>>> import numpy as np
>>> np.set_printoptions(precision=2, suppress=True, linewidth=100, floatmode="fixed")
>>> def rnd(a):
...     return np.round(a, 2) + 0
... 
>>> C = np.array([[0, 0, -3], [-1, 1, -2], [-2, 1, -3]])
>>> W0 = np.repeat(C, 15 // 3, axis=0)
>>> rng = np.random.default_rng(886895)
>>> W0 = W0 + 0.02 * rng.normal(size=W0.shape)
>>> rnd(W0)
array([[ 0.02, -0.01, -3.00],
       [ 0.00,  0.00, -3.00],
       [-0.01, -0.03, -3.00],
       [-0.02, -0.02, -3.01],
       [ 0.03,  0.00, -3.00],
       [-0.99,  1.00, -2.04],
       [-1.01,  1.01, -1.98],
       [-1.02,  0.98, -2.04],
       [-1.00,  1.00, -2.00],
       [-1.00,  0.98, -1.97],
       [-2.02,  0.98, -3.03],
       [-1.99,  1.02, -2.96],
       [-2.00,  0.98, -3.02],
       [-1.99,  1.00, -2.96],
       [-2.02,  0.99, -2.95]])
>>> P = W0 @ np.linalg.solve(W0.T @ W0, W0.T)
>>> np.allclose(P @ P, P)
True
>>> rnd(np.trace(P))
np.float64(3.0)
>>> rnd(P @ W0[:, 0])
array([ 0.02,  0.00, -0.01, -0.02,  0.03, -0.99, -1.01, -1.02, -1.00, -1.00, -2.02, -1.99, -2.00,
       -1.99, -2.02])
>>> rnd(np.diag(P))
array([0.20, 0.20, 0.20, 0.20, 0.20, 0.21, 0.21, 0.19, 0.20, 0.19, 0.22, 0.18, 0.20, 0.19, 0.21])
>>> np.linalg.matrix_rank(np.eye(15) - P)
np.int64(12)
>>> labels = W0[:, 2] > np.median(W0[:, 2])
>>> f = W0[labels].mean(axis=0) - W0[~labels].mean(axis=0)
>>> (((W0 - W0.mean(axis=0)) @ f > 0) == labels).mean()
np.float64(0.8)
>>> print(((W0 - W0.mean(axis=0)) @ f > 0).astype(int))
[0 0 0 0 0 1 1 1 1 1 1 1 1 1 1]
>>> rnd(f)
array([-0.54,  0.63,  0.73])
>>> Xs = W0 - W0.mean(axis=0)
>>> Uu, sv, Vt = np.linalg.svd(Xs, full_matrices=False)
>>> rnd(sv)
array([3.59, 1.96, 0.06])
>>> rnd(Xs.mean(axis=0))
array([0.00, 0.00, 0.00])
>>> np.searchsorted(np.cumsum(sv ** 2) / (sv ** 2).sum(), 0.9) + 1
np.int64(2)
>>> print(rnd((sv ** 2).sum() ** 2 / (sv ** 4).sum()))
1.55
>>> rnd(Vt[0] * np.sign(Vt[0, np.abs(Vt[0]).argmax()]))
array([ 0.87, -0.48, -0.09])
>>> t = np.deg2rad(135)
>>> mat = np.eye(4)
>>> mat[np.ix_([3, 1], [3, 1])] = [[np.cos(t), -np.sin(t)], [np.sin(t), np.cos(t)]]
>>> rnd(mat)
array([[ 1.00,  0.00,  0.00,  0.00],
       [ 0.00, -0.71,  0.00,  0.71],
       [ 0.00,  0.00,  1.00,  0.00],
       [ 0.00, -0.71,  0.00, -0.71]])
>>> # 3 groups of indices that never mix
>>> gram = np.cov(W0, rowvar=False)
>>> np.argwhere(np.triu(np.abs(np.corrcoef(W0.T)) > 0.8, 1))
array([[0, 1]])
>>> rnd(np.median(W0, axis=0))
array([-1.00,  0.98, -2.96])
>>> rnd(np.corrcoef(W0.T))
array([[ 1.00, -0.87, -0.02],
       [-0.87,  1.00,  0.51],
       [-0.02,  0.51,  1.00]])
>>> np.argsort(-W0.std(axis=0).round(6), kind="stable")
array([0, 1, 2])
>>> rnd(W0.std(axis=0))
array([0.82, 0.47, 0.47])
>>> rnd(np.polyfit(W0[:, 2], W0[:, 0], 1))
array([-0.03, -1.08])
>>> rnd(np.linalg.eigvalsh(gram)[::-1])
array([0.92, 0.27, 0.00])
>>> f = np.array([2, 2, 2, 2])
>>> out = mat + np.outer(f, np.eye(4)[2])
>>> print(rnd(out))
[[ 1.00  0.00  2.00  0.00]
 [ 0.00 -0.71  2.00  0.71]
 [ 0.00  0.00  3.00  0.00]
 [ 0.00 -0.71  2.00 -0.71]]
>>> np.linalg.matrix_rank(out - mat)
np.int64(1)
>>> rnd(np.linalg.det(out) / np.linalg.det(mat)), rnd(1 + np.linalg.solve(mat, f)[2])
(np.float64(3.0), np.float64(3.0))
>>> labels = rng.permutation(4)
>>> labels
array([3, 2, 1, 0])
>>> out = mat[labels][:, labels]
>>> rnd(out)
array([[-0.71,  0.00, -0.71,  0.00],
       [ 0.00,  1.00,  0.00,  0.00],
       [ 0.71,  0.00, -0.71,  0.00],
       [ 0.00,  0.00,  0.00,  1.00]])
>>> rnd(np.linalg.det(out)), rnd(np.linalg.det(mat[labels]))
(np.float64(1.0), np.float64(1.0))
>>> np.allclose(out, mat)
False
>>> out = np.c_[W0[:, :2] @ np.array([[-3, 2], [-5, -2]]), np.array([-2, -1, -2, 1, 1, 0, -1, 2, 2, 2, 2, -1, -1, 0, -1])]
>>> rnd(out)
array([[ 0.00,  0.06, -2.00],
       [ 0.01,  0.01, -1.00],
       [ 0.18,  0.05, -2.00],
       [ 0.16,  0.00,  1.00],
       [-0.12,  0.05,  1.00],
       [-2.03, -3.98,  0.00],
       [-2.00, -4.03, -1.00],
       [-1.85, -4.00,  2.00],
       [-1.98, -4.00,  2.00],
       [-1.87, -3.96,  2.00],
       [ 1.20, -6.00,  2.00],
       [ 0.85, -6.02, -1.00],
       [ 1.11, -5.95, -1.00],
       [ 0.95, -5.99,  0.00],
       [ 1.09, -6.02, -1.00]])
>>> rnd(np.linalg.norm(out - W0 @ np.linalg.lstsq(W0, out)[0], axis=0))
array([0.00, 0.00, 4.95])
>>> rnd(np.linalg.norm(np.linalg.qr(W0)[0].T @ out, axis=0) ** 2 / ((out ** 2).sum(axis=0) + 1e-12))
array([1.00, 1.00, 0.21])
